% python3 -q
>>> import numpy as np
>>> import numpy.linalg as la
>>> np.set_printoptions(suppress=True, linewidth=200)
>>> m1 = np.load("w.npy")
>>> m1.round(4)
array([[-0.7071,  0.1727,  0.0127],
       [-0.5657, -0.7009,  0.1451],
       [-0.4243,  0.6466, -0.2147],
       [ 0.    , -0.2468, -0.9658]])
>>> # orthonormal columns
>>> f = np.array([-3, 4])
>>> np.round(np.correlate(m1[3], m1[0], "full"), 4)
array([ 0.    , -0.0031, -0.0549,  0.0077,  0.6829])
>>> np.round(np.array([np.convolve(row, f, "same") for row in m1]), 4)
array([[ 2.1213, -3.3467,  0.6528],
       [ 1.6971, -0.1602, -3.2388],
       [ 1.2728, -3.6368,  3.2304],
       [ 0.    ,  0.7403,  1.9101]])
>>> np.round(np.polyval(f, m1[3]), 4)
array([4.    , 4.7403, 6.8973])
>>> np.round(np.convolve(m1[3], f), 4)
array([ 0.    ,  0.7403,  1.9101, -3.863 ])
>>> M = np.load("dump.npy")
>>> M
array([[ 3,  0,  0],
       [ 0, -2,  0],
       [ 0,  0,  3]])
>>> # equal to its transpose
>>> la.matrix_rank(M - M[0, 0] * np.eye(3))
np.int64(1)
>>> [int(la.matrix_rank(la.matrix_power(M, p))) for p in range(1, 4)]
[3, 3, 3]
>>> np.prod(np.diag(M)), np.round(la.det(M), 4)
(np.int64(-18), np.float64(-18.0))
>>> w, evecs = la.eig(M)
>>> w
array([ 3., -2.,  3.])
>>> np.round(np.sort(la.eigvals(M @ M)), 4)
array([4., 9., 9.])
